>>> import numpy as np
>>> import numpy.linalg as la
>>> np.set_printoptions(precision=1, suppress=True, linewidth=160, sign=" ")
>>> M = np.loadtxt("mat.csv", delimiter=",")
>>> print(M)
[[-1. -2.  0.  1.]
 [-2. -2.  3.  0.]
 [-1.  2. -1.  3.]
 [-1. -2.  3.  3.]
 [-2.  1. -1.  3.]
 [-3. -3. -3. -2.]
 [ 3.  2. -6.  1.]]
>>> U, sigma, VT = la.svd(M, full_matrices=False)
>>> print(np.abs(U[:, 0]).round(6).argmax())
6
>>> print((sigma > 1e-8).sum())
4
>>> print(np.round(np.abs(VT[0]), 1) + 0)
[ 0.4  0.4  0.8  0. ]
>>> print(np.allclose(U * sigma @ VT, M))
True
>>> print(sigma)
[ 9.   6.2  5.5  2.6]
>>> print(sigma / sigma[0])
[ 1.   0.7  0.6  0.3]
>>> print(U.shape, sigma.shape, VT.shape)
(7, 4) (4,) (4, 4)
>>> hat = M @ la.solve(M.T @ M, M.T)
>>> print(hat.round(1) + 0)
[[ 0.3  0.1 -0.1  0.4  0.   0.2  0.1]
 [ 0.1  0.2  0.   0.2  0.   0.1 -0.3]
 [-0.1  0.   0.5  0.   0.5 -0.1  0. ]
 [ 0.4  0.2  0.   0.7  0.1 -0.2  0. ]
 [ 0.   0.   0.5  0.1  0.5  0.1  0. ]
 [ 0.2  0.1 -0.1 -0.2  0.1  0.9  0. ]
 [ 0.1 -0.3  0.   0.   0.   0.   0.8]]
>>> print(la.matrix_rank(np.eye(7) - hat))
3
>>> print(np.trace(hat))
4.0
>>> print(hat @ M[:, 1])
[-2. -2.  2. -2.  1. -3.  2.]
>>> print(la.matrix_rank(hat))
4
>>> print(hat.shape)
(7, 7)
>>> A2 = np.c_[M[:, :2] @ np.array([[-1, -1], [0, 3]]), np.array([2, -1, 1, -1, -2, -1, -1])]
>>> print(A2)
[[ 1. -5.  2.]
 [ 2. -4. -1.]
 [ 1.  7.  1.]
 [ 1. -5. -1.]
 [ 2.  5. -2.]
 [ 3. -6. -1.]
 [-3.  3. -1.]]
>>> print(la.matrix_rank(np.c_[M, A2]))
5
>>> print(np.round(la.norm(A2 - M @ la.lstsq(M, A2)[0], axis=0), 1) + 0)
[ 0.   0.   3.4]
>>> print(la.matrix_rank(A2))
3
>>> def softmax(z):
...     e = np.exp(z - z.max(axis=-1, keepdims=True))
...     return e / e.sum(axis=-1, keepdims=True)
... 
>>> print(np.round(softmax(A2[6] + 4), 1) + 0)
[ 0.  1.  0.]
>>> print(softmax(A2).sum(axis=1))
[ 1.  1.  1.  1.  1.  1.  1.]
>>> scores = A2 @ A2.T / np.sqrt(3)
>>> print(np.round(softmax(scores), 1) + 0)
[[ 0.4  0.   0.   0.   0.   0.6  0. ]
 [ 0.   0.   0.   0.   0.   1.   0. ]
 [ 0.   0.   1.   0.   0.   0.   0. ]
 [ 0.   0.   0.   0.   0.   1.   0. ]
 [ 0.   0.   0.8  0.   0.2  0.   0. ]
 [ 0.   0.   0.   0.   0.   1.   0. ]
 [ 0.   0.   0.2  0.   0.   0.   0.8]]
>>> print(softmax(scores)[6] @ A2)
[-2.   4.  -0.5]
